$ python -q
>>> import numpy as np
>>> from numpy import linalg as LA
>>> np.set_printoptions(precision=2, suppress=True, linewidth=160, floatmode="fixed")
>>> def rnd(a):
...     return np.round(a, 2) + 0
... 
>>> W0 = np.array([[-12, 16, -9, 12],
...     [24, -20, 18, -15],
...     [-21, 28, 27, -36],
...     [42, -35, -54, 45]])
>>> W1 = np.array([[-2, -1], [1, 1], [0, 1], [2, -2]])
>>> beta = np.array([-4, -2])
>>> act = np.maximum(W0 @ W1 + beta, 0)
>>> print(act)
[[ 60   0]
 [  0   2]
 [  0 146]
 [  0   0]]
>>> print(LA.matrix_rank(act))
2
>>> print((act > 0).astype(int))
[[1 0]
 [0 1]
 [0 1]
 [0 0]]
>>> Z = np.array([[7, -8], [5, -3]])
>>> print((act @ Z).round(6).argmax(axis=1))
[0 0 0 0]
>>> proj = np.triu(np.array([[0, -1, 2, 1], [0, -2, -3, 2], [-2, 3, 2, -3], [-1, 3, -1, 0]]), 1) + np.eye(4)
>>> Y = proj @ W0 @ LA.inv(proj)
>>> print(proj @ W0 - W0 @ proj)
[[ -24.00   29.00   54.00  -59.00]
 [ 147.00 -130.00 -297.00  268.00]
 [-126.00   84.00  288.00  -89.00]
 [   0.00   42.00 -189.00 -134.00]]
>>> print(LA.matrix_rank(Y))
4
>>> print(rnd(LA.det(Y)))
263169.0
>>> f = np.array([0, -3, 2, -1])
>>> Y = W0 + np.outer(f, np.eye(4)[2])
>>> print(LA.matrix_rank(LA.inv(Y) - LA.inv(W0), tol=1e-8))
1
>>> X = np.load("case0.npy")
>>> print(X)
[[-2.00  1.00  1.00  1.00  1.00]
 [ 1.00 -2.00  1.00  1.00  1.00]
 [ 1.00  1.00 -2.00  1.00  1.00]
 [ 1.00  1.00  1.00 -2.00  1.00]
 [ 1.00  1.00  1.00  1.00 -2.00]]
>>> rng = np.random.default_rng(481466)
>>> Y = X + rng.integers(-2, 3, (5, 4)) @ rng.integers(-2, 3, (4, 5))
>>> print(Y)
[[-4.00 -9.00 -1.00  1.00  6.00]
 [ 2.00  4.00  0.00 -1.00  0.00]
 [ 1.00  1.00 -7.00 -4.00  3.00]
 [ 4.00 -1.00 -1.00 -1.00  4.00]
 [ 0.00 -5.00  2.00  3.00 -1.00]]
>>> print(np.abs(Y - X).sum(axis=1))
[19.00 11.00 12.00 11.00 11.00]
>>> print(LA.matrix_rank(Y - X, tol=1e-8))
4
>>> w, vecs = LA.eig(X)
>>> print(rnd(np.sort(LA.eigvals(X.T))))
[-3.00 -3.00 -3.00 -3.00  2.00]
>>> print(rnd(X @ vecs[:, 0] - w[0] * vecs[:, 0]))
[0.00 0.00 0.00 0.00 0.00]
>>> print(rnd(np.sort(LA.eigvals(X @ X))))
[4.00 9.00 9.00 9.00 9.00]
>>> print(rnd(np.prod(w)))
162.0
>>> Y = np.array([[2, 3], [1, 0], [1, 1], [1, 1], [2, 1]])
>>> print(LA.matrix_rank(np.vstack([X, Y.T])))
5
>>> print(np.einsum("ik,kj->ij", X, Y))
[[ 1.00 -3.00]
 [ 4.00  6.00]
 [ 4.00  3.00]
 [ 4.00  3.00]
 [ 1.00  3.00]]
>>> print(np.vstack([X, Y.T]).shape)
(7, 5)
>>> print(Y.T @ X.T)
[[ 1.00  4.00  4.00  4.00  1.00]
 [-3.00  6.00  3.00  3.00  3.00]]
>>> print(LA.matrix_rank(X @ Y))
2
>>> print(X @ Y)
[[ 1.00 -3.00]
 [ 4.00  6.00]
 [ 4.00  3.00]
 [ 4.00  3.00]
 [ 1.00  3.00]]
>>> print(np.einsum("ij->j", X))
[2.00 2.00 2.00 2.00 2.00]
>>> print(np.einsum("ij,ij->i", X, X))
[8.00 8.00 8.00 8.00 8.00]
>>> print(rnd(LA.det(X[::-1])))
162.0
>>> print(np.einsum("ij,ji->", X, X))
40.0
>>> print(rnd(LA.det(2 * X)), rnd(LA.det(X)))
5184.0 162.0
>>> print(rnd(LA.det(X.T)))
162.0
>>> print(np.einsum("ii->", X))
-10.0
>>> w, vecs = LA.eigh(X)
>>> x0 = np.array([5, 1, 4, 2, 1])
>>> print(rnd(vecs * np.abs(w) @ vecs.T))
[[ 2.80 -0.20 -0.20 -0.20 -0.20]
 [-0.20  2.80 -0.20 -0.20 -0.20]
 [-0.20 -0.20  2.80 -0.20 -0.20]
 [-0.20 -0.20 -0.20  2.80 -0.20]
 [-0.20 -0.20 -0.20 -0.20  2.80]]
>>> print(rnd(x0 @ X @ x0 / (x0 @ x0)), rnd(w[0]), w[-1])
0.6 -3.0 2.0
>>> print((np.sign(vecs[:, -1].round(6)) == np.sign(vecs[0, -1].round(6))).astype(int))
[1 1 1 1 1]
